% python3 -q
>>> import numpy as np
>>> import numpy.linalg as la
>>> np.set_printoptions(precision=2, suppress=True, linewidth=160)
>>> arr = np.loadtxt("m.csv", delimiter=",")
>>> arr
array([[9., 0., 0.],
       [0., 0., 0.],
       [0., 0., 0.]])
>>> C2 = arr.T @ arr
>>> (arr @ arr.T).shape
(3, 3)
>>> np.allclose(C2, C2.T)
True
>>> la.eigvalsh(C2)[::-1]
array([81.,  0.,  0.])
>>> C2
array([[81.,  0.,  0.],
       [ 0.,  0.,  0.],
       [ 0.,  0.,  0.]])
>>> mat = np.loadtxt("block4.csv", delimiter=",")
>>> mat
array([[0.2 , 0.2 , 0.  , 0.2 , 0.2 , 0.2 ],
       [0.13, 0.27, 0.07, 0.2 , 0.13, 0.2 ],
       [0.12, 0.12, 0.25, 0.12, 0.25, 0.12],
       [0.21, 0.14, 0.14, 0.21, 0.21, 0.07],
       [0.27, 0.27, 0.18, 0.  , 0.18, 0.09],
       [0.14, 0.21, 0.14, 0.21, 0.07, 0.21]])
>>> w1 = np.array([[2, 0, 0], [-3, 2, 2], [-2, 3, -1]])
>>> beta = np.array([3, -5, 1])
>>> H = np.maximum(arr @ w1 + beta, 0)
>>> (H > 0).astype(int)
array([[1, 0, 1],
       [1, 0, 1],
       [1, 0, 1]])
>>> (H > 0).mean(axis=0)
array([1., 0., 1.])
>>> Z = np.array([[7, 5], [3, -1], [-4, 0]])
>>> (H @ Z).round(6).argmax(axis=1)
array([0, 0, 0])
>>> w1 @ Z
array([[ 14,  10],
       [-23, -17],
       [ -1, -13]])
>>> other = la.inv(mat)
>>> np.allclose(other, mat.T)
False
>>> round(la.cond(mat), 2)
np.float64(21.22)
>>> np.round(mat @ other, 2) + 0
array([[1., 0., 0., 0., 0., 0.],
       [0., 1., 0., 0., 0., 0.],
       [0., 0., 1., 0., 0., 0.],
       [0., 0., 0., 1., 0., 0.],
       [0., 0., 0., 0., 1., 0.],
       [0., 0., 0., 0., 0., 1.]])
>>> mat @ np.ones(6)
array([1., 1., 1., 1., 1., 1.])
>>> la.matrix_power(mat, 100)
array([[0.18, 0.21, 0.12, 0.16, 0.17, 0.15],
       [0.18, 0.21, 0.12, 0.16, 0.17, 0.15],
       [0.18, 0.21, 0.12, 0.16, 0.17, 0.15],
       [0.18, 0.21, 0.12, 0.16, 0.17, 0.15],
       [0.18, 0.21, 0.12, 0.16, 0.17, 0.15],
       [0.18, 0.21, 0.12, 0.16, 0.17, 0.15]])
>>> mat.sum(axis=1)
array([1., 1., 1., 1., 1., 1.])
>>> np.sort(np.abs(la.eigvals(mat)))[::-1]
array([1.  , 0.18, 0.18, 0.17, 0.13, 0.05])
>>> p = np.eye(6)[5]
>>> for _ in range(6):
...     p = p @ mat
...     print(p.round(2))
... 
[0.14 0.21 0.14 0.21 0.07 0.21]
[0.17 0.2  0.12 0.18 0.17 0.16]
[0.18 0.21 0.12 0.16 0.17 0.15]
[0.18 0.21 0.12 0.16 0.17 0.15]
[0.18 0.21 0.12 0.16 0.17 0.15]
[0.18 0.21 0.12 0.16 0.17 0.15]
>>> vec = np.array([-1, 0, 2, 1, 1, -1])
>>> np.sign((mat @ vec).round(6))
array([0., 1., 1., 1., 1., 1.])
>>> la.norm(mat @ vec) <= la.norm(mat, 2) * la.norm(vec) + 1e-9
np.True_
>>> np.einsum("ij,j->i", mat, vec)
array([0.  , 0.13, 0.62, 0.43, 0.18, 0.21])
>>> O, vecs = la.qr(mat[:, :4])[0], la.qr(mat[:, 4:])[0]
>>> sigma = la.svd(O.T @ vecs, compute_uv=False)
>>> np.degrees(np.arccos(sigma.clip(0, 1)))
array([10.52, 29.71])
>>> round(la.norm(O @ O.T - vecs @ vecs.T, 2), 2)
np.float64(1.0)
>>> f = np.array([0, 2, 2, 3, 1, 1]) + 0.5
>>> F = np.outer(f, f) / (f @ f)
>>> F
array([[0.01, 0.04, 0.04, 0.06, 0.03, 0.03],
       [0.04, 0.21, 0.21, 0.3 , 0.13, 0.13],
       [0.04, 0.21, 0.21, 0.3 , 0.13, 0.13],
       [0.06, 0.3 , 0.3 , 0.42, 0.18, 0.18],
       [0.03, 0.13, 0.13, 0.18, 0.08, 0.08],
       [0.03, 0.13, 0.13, 0.18, 0.08, 0.08]])
>>> # column 2 repeats column 1
>>> left, sigma, VT = la.svd(F)
>>> sigma.round(2) + 0
array([1., 0., 0., 0., 0., 0.])
>>> np.argmax(sigma[:-1] / (sigma[1:] + 1e-6)) + 1
np.int64(1)
>>> other = left[:, :1] @ np.diag(sigma[:1]) @ VT[:1]
>>> other
array([[0.01, 0.04, 0.04, 0.06, 0.03, 0.03],
       [0.04, 0.21, 0.21, 0.3 , 0.13, 0.13],
       [0.04, 0.21, 0.21, 0.3 , 0.13, 0.13],
       [0.06, 0.3 , 0.3 , 0.42, 0.18, 0.18],
       [0.03, 0.13, 0.13, 0.18, 0.08, 0.08],
       [0.03, 0.13, 0.13, 0.18, 0.08, 0.08]])
>>> la.matrix_rank(F, rtol=0.05)
np.int64(1)
>>> round(float(la.norm(F, 2) / la.norm(F)), 2)
1.0
>>> la.matrix_rank(F, rtol=0.1)
np.int64(1)
>>> rk = la.matrix_rank(arr)
>>> rk
np.int64(1)
>>> ns = la.svd(arr)[2][rk:].T
>>> arr @ ns
array([[0., 0.],
       [0., 0.],
       [0., 0.]])
>>> [int(la.matrix_rank(arr[:i])) for i in range(1, len(arr) + 1)]
[1, 1, 1]
>>> ns @ ns.T
array([[0., 0., 0.],
       [0., 1., 0.],
       [0., 0., 1.]])
>>> feats = np.loadtxt("a.csv", delimiter=",")
>>> feats
array([[  1.2,  -0.7,  -1.5,  -2.4,   0. ,  -1.6,   2. ],
       [-19. ,  20. ,  11. ,   4. ,  16. ,   6. , -17. ],
       [  0.3,   1.3,   1. ,  -0.5,  -0.2,   1. ,   1.7],
       [ -0.2,   0.6,   0.2,  -0.3,  -0.3,  -0.9,   0.6],
       [ -0.2,   0.8,  -0.5,   0. ,   0.5,  -0.9,   0.9],
       [  0. ,   0. ,  -1. ,   0.1,   0.8,  -0.4,  -0.6],
       [ -0.3,   0.6,   0.2,  -1. ,  -1.1,  -0.5,   0.2],
       [ -1. ,  -0.8,   0.2,  -0.6,   0.8,   1.3,  -0.5],
       [  0.9,   0.6,   1.4,   0.1,   1. ,   0.7,  -0.3],
       [  0.3,  -1.3,  -1.5,  -2. ,  -1.2,   0.3,   0.2],
       [  0.4,  -1.1,   0. ,  -1.1,   0.1,  -0.8,  -0.8],
       [ -0.8,  -1.1,  -0.6,   0.9,   3. ,   0.6,   1.4],
       [ -1.7,   0.5,  -0.2,  -0.4,   1. ,  -1.1,  -1.3],
       [ -0.2,   0. ,  -0.6,  -0.3,   0.1,  -1. ,  -0.7],
       [  0.3,   0.6,   0.8,   1.2,   0. ,   0.4,  -0.1],
       [ -1.3,  -1.2,   0. ,  -0.4,  -0.9,   0.8,  -2.4],
       [ -1.2,   0.1,   0.8,   1.6,  -1.3,  -0.3,  -0.1],
       [ -0.1,  -1.3,   1.4,   0. ,   0. ,   1.2,  -0.4],
       [  0.4,  -0.9,  -0.3,  -1.3,   0. ,  -0.9,   0.1],
       [  0.4,   1.1,   0.2,   0. ,   1.6,   1. ,   0.6],
       [  0.5,   0. ,  -1.3,  -1.1,  -2.4,  -2.4,   0.9],
       [  0. ,   0.2,   0. ,   0.4,  -0.3,  -0.5,  -1. ],
       [  2.1,  -0.4,   0.5,   0.5,   0.2,  -1. ,   0.5],
       [  0.4,   0.3,  -1.4,   0.5,  -1.5,   1.2,   0.6],
       [  0.9,  -0.1,   1.9,  -1.7,  -0.3,   1.5,  -0.6],
       [  0.5,   1.2,   0.3,   0.3,   0.5,  -0.3,   0.4],
       [ -0.9,  -1.5,   0. ,  -0.7,   0.2,  -0.4,  -0.6]])
>>> hat = feats @ la.solve(feats.T @ feats, feats.T)
>>> np.round(hat @ feats[:, 4], 2) + 0
array([ 0. , 16. , -0.2, -0.3,  0.5,  0.8, -1.1,  0.8,  1. , -1.2,  0.1,  3. ,  1. ,  0.1,  0. , -0.9, -1.3,  0. ,  0. ,  1.6, -2.4, -0.3,  0.2, -1.5, -0.3,
        0.5,  0.2])
